$ python -q
>>> import numpy as np
>>> np.set_printoptions(precision=1, suppress=True, linewidth=100, sign=" ")
>>> data = np.load("layer4.npy")
>>> data
array([[ 1,  0,  0,  0,  0,  0,  0],
       [ 0,  0,  0,  0,  0,  0,  1],
       [ 0,  0,  0,  0,  0,  1,  0],
       [ 0,  0,  0,  1,  0,  0,  0],
       [ 0,  0,  1,  0,  0,  0,  0],
       [ 0,  0,  0,  0,  1,  0,  0],
       [ 0,  1,  0,  0,  0,  0,  0]])
>>> (data != 0).astype(int)
array([[ 1,  0,  0,  0,  0,  0,  0],
       [ 0,  0,  0,  0,  0,  0,  1],
       [ 0,  0,  0,  0,  0,  1,  0],
       [ 0,  0,  0,  1,  0,  0,  0],
       [ 0,  0,  1,  0,  0,  0,  0],
       [ 0,  0,  0,  0,  1,  0,  0],
       [ 0,  1,  0,  0,  0,  0,  0]])
>>> (np.linalg.matrix_power((data != 0) + (data.T != 0) + np.eye(7), 7) > 0).astype(int)
array([[ 1,  0,  0,  0,  0,  0,  0],
       [ 0,  1,  0,  0,  0,  0,  1],
       [ 0,  0,  1,  0,  1,  1,  0],
       [ 0,  0,  0,  1,  0,  0,  0],
       [ 0,  0,  1,  0,  1,  1,  0],
       [ 0,  0,  1,  0,  1,  1,  0],
       [ 0,  1,  0,  0,  0,  0,  1]])
>>> np.sort(np.linalg.eigvals(data).real)
array([-1. , -0.5, -0.5,  1. ,  1. ,  1. ,  1. ])
>>> data @ data
array([[ 1,  0,  0,  0,  0,  0,  0],
       [ 0,  1,  0,  0,  0,  0,  0],
       [ 0,  0,  0,  0,  1,  0,  0],
       [ 0,  0,  0,  1,  0,  0,  0],
       [ 0,  0,  0,  0,  0,  1,  0],
       [ 0,  0,  1,  0,  0,  0,  0],
       [ 0,  0,  0,  0,  0,  0,  1]])
>>> np.flatnonzero(np.linalg.matrix_power((data != 0) + (data.T != 0) + np.eye(7), 7)[0])
array([ 0])
>>> rng = np.random.default_rng(261)
>>> lab = rng.permutation(7)
>>> lab
array([ 6,  4,  3,  1,  2,  0,  5])
>>> other = data[lab][:, lab]
>>> np.trace(other)
np.int64(2)
>>> np.diag(other)
array([ 0,  0,  1,  0,  0,  1,  0])
>>> A = np.loadtxt("test3.csv", delimiter=",")
>>> A
array([[  0.,   2.,   0.],
       [  0.,   2.,   0.],
       [  0.,   2.,   0.],
       [  3.,   2.,   2.],
       [  0.,   2.,   0.],
       [  2.,   2.,   0.],
       [  0.,   2.,   0.],
       [  3.,   2.,   2.],
       [  7.,   2.,  14.],
       [  0.,   2.,   0.],
       [  5.,   2.,   8.],
       [  6.,   2.,  11.],
       [  5.,   2.,   8.],
       [  0.,   2.,   0.],
       [  0.,   2.,   0.],
       [  4.,   2.,   5.],
       [  5.,   2.,   8.],
       [  3.,   2.,   2.],
       [  0.,   2.,   0.],
       [  3.,   2.,   2.],
       [  0.,   2.,   0.],
       [  3.,   2.,   2.],
       [  0.,   2.,   0.],
       [  6.,   2.,  11.],
       [  6.,   2.,  11.],
       [  5.,   2.,   8.],
       [  7.,   2.,  14.],
       [  2.,   2.,   0.],
       [  5.,   2.,   8.],
       [  4.,   2.,   5.],
       [  7.,   2.,  14.],
       [  5.,   2.,   8.],
       [  0.,   2.,   0.],
       [  6.,   2.,  11.]])
>>> other = np.c_[A[:, :2] @ np.array([[1, 0], [2, 2]]), np.array([3, 2, -6, 3, 9, -9, -9, 4, 7, 2, 9, 6, 8, -9, 7, -8, 8, 5, 7, 9, -9, 6, -2, 6, 8, 0, 4, 6, -7, 8, -3, -8, 2, -6])]
>>> other
array([[ 4.,  4.,  3.],
       [ 4.,  4.,  2.],
       [ 4.,  4., -6.],
       [ 7.,  4.,  3.],
       [ 4.,  4.,  9.],
       [ 6.,  4., -9.],
       [ 4.,  4., -9.],
       [ 7.,  4.,  4.],
       [11.,  4.,  7.],
       [ 4.,  4.,  2.],
       [ 9.,  4.,  9.],
       [10.,  4.,  6.],
       [ 9.,  4.,  8.],
       [ 4.,  4., -9.],
       [ 4.,  4.,  7.],
       [ 8.,  4., -8.],
       [ 9.,  4.,  8.],
       [ 7.,  4.,  5.],
       [ 4.,  4.,  7.],
       [ 7.,  4.,  9.],
       [ 4.,  4., -9.],
       [ 7.,  4.,  6.],
       [ 4.,  4., -2.],
       [10.,  4.,  6.],
       [10.,  4.,  8.],
       [ 9.,  4.,  0.],
       [11.,  4.,  4.],
       [ 6.,  4.,  6.],
       [ 9.,  4., -7.],
       [ 8.,  4.,  8.],
       [11.,  4., -3.],
       [ 9.,  4., -8.],
       [ 4.,  4.,  2.],
       [10.,  4., -6.]])
>>> np.linalg.matrix_rank(np.c_[A, other])
np.int64(4)
>>> np.linalg.norm(np.linalg.qr(A)[0].T @ other, axis=0) ** 2 / ((other ** 2).sum(axis=0) + 1e-12)
array([ 1. ,  1. ,  0.1])
